% python3 -q
>>> import numpy as np
>>> import numpy.linalg as la
>>> np.set_printoptions(precision=3, suppress=True, linewidth=140)
>>> rnd = lambda a: np.round(a, 3) + 0
>>> W0 = np.array([[0.2, 2.5, 1.7, 0.1], [-0.3, 1.5, 1.4, 0.4], [0.5, -0.5, -0.8, 1.7]])
>>> th = np.radians(135)
>>> R = np.eye(4)
>>> R[0, 0] = R[1, 1] = np.cos(th)
>>> R[0, 1], R[1, 0] = -np.sin(th), np.sin(th)
>>> print(rnd(R))
[[-0.707 -0.707  0.     0.   ]
 [ 0.707 -0.707  0.     0.   ]
 [ 0.     0.     1.     0.   ]
 [ 0.     0.     0.     1.   ]]
>>> M2 = W0 @ R.T
>>> print(rnd(la.svd(W0, compute_uv=False)), rnd(la.svd(M2, compute_uv=False)))
[3.754 1.824 0.509] [3.754 1.824 0.509]
>>> print(rnd(M2))
[[-1.909 -1.626  1.7    0.1  ]
 [-0.849 -1.273  1.4    0.4  ]
 [ 0.     0.707 -0.8    1.7  ]]
>>> print(rnd(la.det(R)), rnd(np.trace(R)))
1.0 0.586
>>> print(np.allclose(la.norm(W0, axis=1), la.norm(M2, axis=1)))
True
>>> M2 = np.array([[4]])
>>> cent = np.array([[-1, 3], [3, 1]])
>>> F = np.block([[M2, np.array([[2, -2]])], [np.zeros((2, 1)), cent]])
>>> print(F)
[[ 4.  2. -2.]
 [ 0. -1.  3.]
 [ 0.  3.  1.]]
>>> M2 = la.inv(F)
>>> print(rnd(la.slogdet(F)[0]))
-1.0
>>> print((np.abs(M2) > 1e-9).astype(int))
[[1 1 1]
 [0 1 1]
 [0 1 1]]
>>> print(rnd(la.inv(M2)))
[[ 4.  2. -2.]
 [ 0. -1.  3.]
 [ 0.  3.  1.]]
>>> print(rnd(la.cond(F)))
2.242
>>> print(rnd(la.det(F) * la.det(M2)))
1.0
>>> print(rnd(M2))
[[ 0.25  0.2  -0.1 ]
 [ 0.   -0.1   0.3 ]
 [ 0.    0.3   0.1 ]]
>>> rng = np.random.default_rng(264347)
>>> labels = rng.permutation(3)
>>> print(labels)
[0 1 2]
>>> M2 = F[labels][:, labels]
>>> print(np.diag(M2))
[ 4. -1.  1.]
>>> print(M2)
[[ 4.  2. -2.]
 [ 0. -1.  3.]
 [ 0.  3.  1.]]
